$ python3 -q
>>> import numpy as np
>>> from numpy import linalg as LA
>>> np.set_printoptions(precision=2, suppress=True, linewidth=200, legacy="1.25")
>>> tidy = lambda a: np.round(a, 2) + 0
>>> X = np.load("x.npy")
>>> print(X)
[[ 2 -2  2 -2  2 -2]
 [-1  0 -1  0 -1  0]
 [ 1 -2  1 -2  1 -2]
 [ 2 -2  2 -2  2 -2]
 [-1  0 -1  0 -1  0]
 [ 1 -2  1 -2  1 -2]]
>>> W1 = np.array([[3, -3, 3, 5, -4, 1],
...     [3, 3, 0, -3, -1, 5],
...     [-1, 3, -1, 1, -1, -5],
...     [-4, 3, 3, 0, 1, 5],
...     [-2, 2, 4, -5, 3, 4],
...     [-3, 0, 5, 5, 2, 0]])
>>> c = np.array([0, 1, 0, 1, 3, -3])
>>> act = np.maximum(X @ W1 + c, 0)
>>> print(act)
[[8 0 0 0 0 0]
 [0 0 0 0 5 0]
 [8 0 0 0 0 0]
 [8 0 0 0 0 0]
 [0 0 0 0 5 0]
 [8 0 0 0 0 0]]
>>> W2 = np.array([[0, 1], [1, 0], [0, 0], [2, 2], [1, 0], [1, 1]])
>>> print(act @ W2)
[[0 8]
 [5 0]
 [0 8]
 [0 8]
 [5 0]
 [0 8]]
>>> print((act @ W2).round(6).argmax(axis=1))
[1 0 1 1 0 1]
>>> print(LA.matrix_rank(X, rtol=0.1))
2
>>> Uu, sv, Vt = LA.svd(X)
>>> evecs = Vt[:(sv > 1e-8).sum()]
>>> rng = np.random.default_rng(328)
>>> x0 = X[2] + 2 * X[5] + rng.integers(2) * np.eye(6)[4]
>>> print(x0)
[ 3. -6.  3. -6.  3. -6.]
>>> print(tidy(np.diag(evecs.T @ evecs)))
[0.33 0.33 0.33 0.33 0.33 0.33]
>>> print(LA.matrix_rank(np.vstack([X, x0])))
2
>>> print(np.abs(np.diag(LA.qr(X)[1])) > 1e-9)
[ True  True False False False False]
>>> print(tidy(X @ LA.pinv(X) @ X))
[[ 2. -2.  2. -2.  2. -2.]
 [-1.  0. -1.  0. -1.  0.]
 [ 1. -2.  1. -2.  1. -2.]
 [ 2. -2.  2. -2.  2. -2.]
 [-1.  0. -1.  0. -1.  0.]
 [ 1. -2.  1. -2.  1. -2.]]
>>> print(tidy(np.trace(LA.pinv(X) @ X)))
2.0
>>> print(np.count_nonzero(X))
30
>>> print(np.abs(X).max())
2
>>> print(X.sum(axis=1))
[ 0 -3 -3  0 -3 -3]
>>> X[:, 6]
Traceback (most recent call last):
  File "<python-input-27>", line 1, in <module>
    X[:, 6]
    ~^^^^^^
IndexError: index 6 is out of bounds for axis 1 with size 6
>>> print(X.shape)
(6, 6)
>>> print(tidy(LA.svd(X, compute_uv=False)))
[8.86 2.35 0.   0.   0.   0.  ]
>>> print(X.sum(axis=0))
[ 4 -8  4 -8  4 -8]
>>> print(tidy(X.mean(axis=0)))
[ 0.67 -1.33  0.67 -1.33  0.67 -1.33]
>>> print(LA.matrix_rank(X))
2
>>> np.zeros(6, 6)
Traceback (most recent call last):
  File "<python-input-33>", line 1, in <module>
    np.zeros(6, 6)
    ~~~~~~~~^^^^^^
TypeError: Cannot interpret '6' as a data type
>>> K = np.load("out10.npy")
>>> print(K)
[[ 0.1   0.3  -0.1   0.5   1.5   0.1  -1.1   1.6 ]
 [-1.3   1.   -1.1   0.7  -1.4   2.3  -0.1   2.3 ]
 [ 0.9  -0.4  -1.3  -0.5   1.4  -2.5  -1.9   1.1 ]
 [ 0.8   1.1  -0.81  0.98 -1.01  0.9  -2.34 -2.15]
 [ 1.7  -1.4   0.7   0.1  -1.2   0.7   0.4  -2.1 ]
 [-1.9   0.    0.    0.5   1.2   0.1   0.7   0.1 ]
 [ 1.1  -0.4   0.2  -0.6  -1.6   1.4  -0.1   0.  ]
 [ 0.1   0.9   0.4  -1.    0.5  -0.3  -0.4  -1.5 ]
 [ 1.    0.8  -0.8   0.3  -1.    1.2  -2.6  -1.4 ]]
>>> P = K @ LA.solve(K.T @ K, K.T)
>>> print(np.trace(P))
8.0
>>> print(tidy(P @ K[:, 1]))
[ 0.3  1.  -0.4  1.1 -1.4  0.  -0.4  0.9  0.8]
>>> print(K.shape)
(9, 8)
>>> print(tidy(K.sum(axis=0)))
[ 2.5   1.9  -2.81  0.98 -1.61  3.9  -7.44 -2.05]
>>> K[9]
Traceback (most recent call last):
  File "<python-input-41>", line 1, in <module>
    K[9]
    ~^^^
IndexError: index 9 is out of bounds for axis 0 with size 9
>>> print(tidy(LA.norm(K)))
9.84
>>> print(LA.matrix_rank(K))
8
>>> print(np.abs(K).max())
2.6
>>> print(tidy(K.mean(axis=0)))
[ 0.28  0.21 -0.31  0.11 -0.18  0.43 -0.83 -0.23]
>>> np.zeros(9, 8)
Traceback (most recent call last):
  File "<python-input-46>", line 1, in <module>
    np.zeros(9, 8)
    ~~~~~~~~^^^^^^
TypeError: Cannot interpret '8' as a data type
>>> r0, v = K[6], K[0]
>>> print(r0 @ v)
-2.48
>>> pr = (r0 @ v) / (r0 @ r0) * r0
>>> print(tidy((v - pr) @ r0))
0.0
>>> print(LA.matrix_rank(np.outer(r0, v)))
1
>>> print(tidy(LA.norm(r0 + v) ** 2 + LA.norm(r0 - v) ** 2))
25.38
>>> print(tidy(pr))
[-0.43  0.16 -0.08  0.24  0.63 -0.55  0.04  0.  ]
>>> out = K / np.sqrt((K ** 2).mean(axis=1, keepdims=True))
>>> print(tidy(out[7]))
[ 0.13  1.17  0.52 -1.3   0.65 -0.39 -0.52 -1.95]
>>> print(LA.matrix_rank(K - K.mean(axis=1, keepdims=True)))
7
>>> out = np.c_[K[:, :2] @ np.array([[-1, 0], [-2, 0]]), np.array([0, 2, 1, 0, 0, 0, 0, 1, 2])]
>>> print(tidy(out))
[[-0.7  0.   0. ]
 [-0.7  0.   2. ]
 [-0.1  0.   1. ]
 [-3.   0.   0. ]
 [ 1.1  0.   0. ]
 [ 1.9  0.   0. ]
 [-0.3  0.   0. ]
 [-1.9  0.   1. ]
 [-2.6  0.   2. ]]
>>> print(tidy(LA.norm(out - K @ LA.lstsq(K, out)[0], axis=0)))
[0.   0.   1.22]
>>> print(LA.matrix_rank(out))
2
>>> mat = np.load("test9.npy")
>>> print(mat)
[[  4.51 -15.07  17.24]
 [-12.47 -11.9  -11.04]
 [-20.51   3.77  -0.66]
 [-27.19  10.49 -39.02]
 [-14.95  11.82  10.62]
 [ -0.97  -1.97  21.97]
 [ 17.93  -8.07  23.88]
 [  2.77  17.42 -20.47]
 [-21.58   7.44   4.28]
 [  5.87 -13.49   2.11]
 [-14.89 -12.02 -12.02]
 [ 15.71 -14.82  20.22]
 [  4.01  -6.77 -19.89]
 [ -1.26  -5.86   7.39]
 [  4.21  10.59   5.09]
 [ -1.03 -12.66   4.  ]
 [  6.29   0.14   3.99]
 [-12.46   6.27  13.45]
 [  2.43  -4.2   -4.42]
 [ 10.69  -0.26   4.19]
 [-14.12  18.18 -10.56]
 [  4.22 -15.57   6.01]
 [ -4.89   9.85  33.98]
 [ -4.04  -3.44  10.64]
 [ 23.49 -19.16  34.68]
 [ 13.08 -23.29 -12.51]
 [  4.58  13.29   8.81]
 [ 26.7  -37.99  18.85]
 [-16.56  12.89   8.75]
 [  8.38  -4.45 -32.76]]
>>> x0 = np.array([2, 5, 3, 2, 4, 2, 8, 7])
>>> target = K @ x0
>>> print(tidy(LA.lstsq(K, target)[0]))
[2. 5. 3. 2. 4. 2. 8. 7.]
>>> print(tidy(target))
[ 11.    14.8  -12.   -29.38 -16.2    8.5   -4.8   -8.4  -28.  ]
>>> print(tidy(LA.pinv(K) @ K))
[[1. 0. 0. 0. 0. 0. 0. 0.]
 [0. 1. 0. 0. 0. 0. 0. 0.]
 [0. 0. 1. 0. 0. 0. 0. 0.]
 [0. 0. 0. 1. 0. 0. 0. 0.]
 [0. 0. 0. 0. 1. 0. 0. 0.]
 [0. 0. 0. 0. 0. 1. 0. 0.]
 [0. 0. 0. 0. 0. 0. 1. 0.]
 [0. 0. 0. 0. 0. 0. 0. 1.]]
>>> target = target + 0.02 * rng.normal(size=9)
>>> print(tidy(target))
[ 11.    14.79 -12.01 -29.36 -16.2    8.49  -4.79  -8.4  -27.97]
>>> c, *_ = LA.lstsq(K, target)
>>> print(tidy(K.T @ (target - K @ c)))
[0. 0. 0. 0. 0. 0. 0. 0.]
>>> print([round(float(LA.norm(LA.solve(K.T @ K + lam * np.eye(8), K.T @ target))), 2) for lam in (0, 1, 10, 100)])
[13.21, 9.6, 6.72, 2.14]
>>> print(tidy(c))
[1.98 4.99 3.04 2.   3.98 1.99 7.97 7.  ]
>>> Ac = mat - mat.mean(axis=0)
>>> evecs = LA.svd(Ac)[2][:2]
>>> out = Ac - Ac @ evecs.T @ evecs
>>> print(tidy(np.diag(evecs.T @ evecs)))
[0.46 0.55 0.98]
>>> print(tidy(np.cov(Ac @ evecs.T, rowvar=False)))
[[394.94   0.  ]
 [  0.   206.18]]
>>> print(tidy(out.std(axis=0)))
[5.76 5.26 1.02]
>>> out = np.c_[mat[:, :2] @ np.array([[4, -1], [-2, -2]]), np.array([-4, 3, -3, 4, 3, 2, 4, -1, -3, 4, 5, 3, -2, -4, -1, 0, -2, -5, -4, 0, -3, 2, 3, -4, -1, 3, 0, -2, -4, 5])]
>>> print(tidy(out))
[[  48.18   25.63   -4.  ]
 [ -26.08   36.27    3.  ]
 [ -89.58   12.97   -3.  ]
 [-129.74    6.21    4.  ]
 [ -83.44   -8.69    3.  ]
 [   0.06    4.91    2.  ]
 [  87.86   -1.79    4.  ]
 [ -23.76  -37.61   -1.  ]
 [-101.2     6.7    -3.  ]
 [  50.46   21.11    4.  ]
 [ -35.52   38.93    5.  ]
 [  92.48   13.93    3.  ]
 [  29.58    9.53   -2.  ]
 [   6.68   12.98   -4.  ]
 [  -4.34  -25.39   -1.  ]
 [  21.2    26.35    0.  ]
 [  24.88   -6.57   -2.  ]
 [ -62.38   -0.08   -5.  ]
 [  18.12    5.97   -4.  ]
 [  43.28  -10.17    0.  ]
 [ -92.84  -22.24   -3.  ]
 [  48.02   26.92    2.  ]
 [ -39.26  -14.81    3.  ]
 [  -9.28   10.92   -4.  ]
 [ 132.28   14.83   -1.  ]
 [  98.9    33.5     3.  ]
 [  -8.26  -31.16    0.  ]
 [ 182.78   49.28   -2.  ]
 [ -92.02   -9.22   -4.  ]
 [  42.42    0.52    5.  ]]
>>> print(tidy(LA.norm(out - mat @ LA.lstsq(mat, out)[0], axis=0)))
[ 0.    0.   16.41]
>>> print(tidy(LA.lstsq(mat, out[:, 0])[0]))
[ 4. -2.  0.]
>>> print(tidy(LA.norm(LA.qr(mat)[0].T @ out, axis=0) ** 2 / ((out ** 2).sum(axis=0) + 1e-12)))
[1.  1.  0.1]
